% ipython --no-banner

In [1]: import numpy as np

In [2]: np.set_printoptions(suppress=True, linewidth=200)

In [3]: def tidy(a):
   ...:     return np.round(a, 3) + 0
   ...: 

In [4]: m1 = np.array([[-7, 8, 0, 0], [4, -5, 0, 0], [0, 0, -7, 8], [0, 0, 4, -5]])

In [5]: M2 = np.array([[1, 1], [-2, -1]])

In [6]: cent = np.kron(M2, m1)

In [7]: print(np.linalg.matrix_rank(cent))
8

In [8]: print(cent)
[[ -7   8   0   0  -7   8   0   0]
 [  4  -5   0   0   4  -5   0   0]
 [  0   0  -7   8   0   0  -7   8]
 [  0   0   4  -5   0   0   4  -5]
 [ 14 -16   0   0   7  -8   0   0]
 [ -8  10   0   0  -4   5   0   0]
 [  0   0  14 -16   0   0   7  -8]
 [  0   0  -8  10   0   0  -4   5]]

In [9]: rng = np.random.default_rng(7)

In [10]: labels = rng.permutation(8)

In [11]: print(labels)
[0 6 7 2 4 5 1 3]

In [12]: M2 = cent[labels][:, labels]

In [13]: print(tidy(np.linalg.det(M2)), tidy(np.linalg.det(cent[labels])))
81.0 -81.0

In [14]: print(np.allclose(M2, cent))
False

In [15]: print(M2)
[[ -7   0   0   0  -7   8   8   0]
 [  0   7  -8  14   0   0   0 -16]
 [  0  -4   5  -8   0   0   0  10]
 [  0  -7   8  -7   0   0   0   8]
 [ 14   0   0   0   7  -8 -16   0]
 [ -8   0   0   0  -4   5  10   0]
 [  4   0   0   0   4  -5  -5   0]
 [  0   4  -5   4   0   0   0  -5]]

In [16]: print(tidy(np.sort(np.abs(np.linalg.eigvals(M2)))))
[ 0.255  0.255  0.255  0.255 11.745 11.745 11.745 11.745]

In [17]: print(np.diag(M2))
[-7  7  5 -7  7  5 -5 -5]

In [18]: print(np.linalg.cond(m1) > 100)
False

In [19]: print(np.linalg.matrix_rank(m1, rtol=0.1))
2

In [20]: print(np.argsort(-np.linalg.norm(m1, axis=0).round(6), kind="stable")[:3])
[1 3 0]

In [21]: print(tidy(np.linalg.norm(m1, 2) / np.linalg.norm(m1)))
0.707

In [22]: print(round(np.log10(np.linalg.cond(m1))))
2

In [23]: print([round(float(x), 3) for x in np.linalg.svd(m1, compute_uv=False)[:3]])
[12.407, 12.407, 0.242]

In [24]: M2 = np.linalg.invert(m1)
---------------------------------------------------------------------------
AttributeError                            Traceback (most recent call last)
Cell In[24], line 1
----> 1 M2 = np.linalg.invert(m1)

AttributeError: module 'numpy.linalg' has no attribute 'invert'

In [25]: M2 = np.linalg.inv(m1)

In [26]: print(tidy(m1 @ M2))
[[1. 0. 0. 0.]
 [0. 1. 0. 0.]
 [0. 0. 1. 0.]
 [0. 0. 0. 1.]]

In [27]: print(np.allclose(M2, m1.T))
False

In [28]: print(tidy(np.linalg.cond(m1)))
51.314

In [29]: P = np.triu(np.array([[2, 3, 3, 3], [0, 0, 2, 3], [1, 2, 3, 2], [1, 3, 3, 3]]), 1) + np.eye(4)

In [30]: M2 = P @ m1 @ np.linalg.inv(P)

In [31]: print(P @ m1 - m1 @ P)
[[ 12.   6.  -4.   6.]
 [  0. -12.  -4.   4.]
 [  0.   0.   8.   4.]
 [  0.   0.   0.  -8.]]

In [32]: print(M2)
[[  5. -22.  20.  20.]
 [  4. -17.  20.   0.]
 [  0.   0.   1.  -4.]
 [  0.   0.   4. -13.]]

In [33]: print(np.linalg.matrix_rank(M2))
4

In [34]: print(tidy(np.poly(M2)))
[  1.  24. 150.  72.   9.]

In [35]: print(tidy(np.linalg.det(M2)))
9.0

In [36]: data = np.loadtxt("a.csv", delimiter=",")

In [37]: print(data)
[[ 0.  5.  5. -5. -1.]
 [ 2. -3. -5.  4.  1.]
 [ 2. -3. -5.  4.  1.]]

In [38]: W = np.array([[-3, 3, 3, 2, 3, -3],
    ...:     [-2, -3, -1, 2, -3, 1],
    ...:     [-1, 2, 1, 3, 1, 1],
    ...:     [3, 0, -3, -1, 1, -2],
    ...:     [3, 1, 2, 1, 1, -1]])

In [39]: beta = np.array([9, 0, 5, 8, 8, 7])

In [40]: hid = np.maximum(data @ W + beta, 0)

In [41]: print(np.linalg.matrix_rank(hid))
2

In [42]: print((hid > 0).astype(int))
[[0 0 1 1 0 1]
 [1 1 0 0 1 0]
 [1 1 0 0 1 0]]

In [43]: cent = np.array([[7, 1, 2], [8, 5, 3], [4, 7, 4], [1, 9, 0], [8, 4, 2], [0, 5, 1]])

In [44]: print((hid @ cent).round(6).argmax(axis=1))
[1 0 0]

In [45]: print(W @ cent)
[[ 41  48  18]
 [-64 -13 -22]
 [ 24  52  11]
 [ 16 -33  -6]
 [ 46  30  18]]

In [46]: print(tidy(np.trace(np.linalg.pinv(data) @ data)))
2.0

In [47]: print(np.unique(data.round(6), axis=0).shape)
(2, 5)

In [48]: print(np.allclose(data[:-1].T @ np.linalg.lstsq(data[:-1].T, data[-1])[0], data[-1]))
True

In [49]: arr = np.loadtxt("sample8.csv", delimiter=",")

In [50]: print(tidy(arr))
[[ 0.453  0.314  0.137 -0.131  0.337]
 [ 0.314  0.82  -0.079  0.075 -0.193]
 [ 0.137 -0.079  0.966  0.033 -0.084]
 [-0.131  0.075  0.033  0.969  0.081]
 [ 0.337 -0.193 -0.084  0.081  0.793]]

In [51]: Uu, sv, VT = np.linalg.svd(data)

In [52]: vecs = VT[:(sv > 1e-8).sum()]

In [53]: x = data[0] + -1 * data[2] + rng.integers(2) * np.eye(5)[0]

In [54]: print(x)
[-2.  8. 10. -9. -2.]

In [55]: print(tidy(np.linalg.norm(x - vecs.T @ vecs @ x)))
0.0

In [56]: print(np.linalg.matrix_rank(np.vstack([data, x])))
2

In [57]: print([round(float(x), 3) for x in np.linalg.svd(arr, compute_uv=False)[:3]])
[1.0, 1.0, 1.0]

In [58]: w, vecs = np.linalg.eigh(arr)

In [59]: x = np.array([1, 1, -1, 0, -2])

In [60]: print(tidy(x @ arr @ x / (x @ x)), tidy(w[0]), tidy(w[-1]))
0.715 0.0 1.0

In [61]: print(tidy(x @ arr @ x))
5.008

In [62]: print(tidy(np.linalg.eigvalsh(arr[1:, 1:])))
[0.547 1.    1.    1.   ]

In [63]: Uu, sv, VT = np.linalg.svd(arr)

In [64]: vecs = VT[:(sv > 1e-8).sum()]

In [65]: x = arr[1] + 5 * arr[4] + rng.integers(2) * np.eye(5)[3]

In [66]: print(tidy(x))
[ 1.997 -0.145 -0.501  0.479  3.771]

In [67]: print(np.allclose(vecs.T @ vecs @ x, x))
True

In [68]: print(tidy(np.linalg.norm(x - vecs.T @ vecs @ x)))
0.0

In [69]: x = np.array([2, 2, 3, 1, 2])

In [70]: print(tidy(arr @ arr @ x))
[2.487 1.721 2.878 1.117 1.7  ]

In [71]: print(tidy(np.linalg.eigvalsh(2 * arr - np.eye(5))))
[-1.  1.  1.  1.  1.]

In [72]: print(np.trace(arr))
4.0

In [73]: print(tidy((x - arr @ x) @ (arr @ x)))
0.0

In [74]: K = np.loadtxt("run6.csv", delimiter=",")

In [75]: print(tidy(K))
[[-2.159 -4.052  1.979]
 [ 3.959 -2.754 -1.319]
 [ 2.159  0.997  4.398]]

In [76]: M2 = K / np.linalg.norm(K, axis=1, keepdims=True)

In [77]: cov = M2 @ M2.T

In [78]: print((np.abs(cov) > 0.9).astype(int))
[[1 0 0]
 [0 1 0]
 [0 0 1]]

In [79]: print(tidy(cov[0]))
[1. 0. 0.]

In [80]: x = np.array([3, 5, 2])

In [81]: print(tidy(K @ np.eye(3)[1]))
[-4.052 -2.754  0.997]

In [82]: print(tidy((K * x).sum(axis=1)))
[-22.781  -4.533  20.26 ]

In [83]: print(tidy(K @ (2 * x)))
[-45.562  -9.066  40.521]
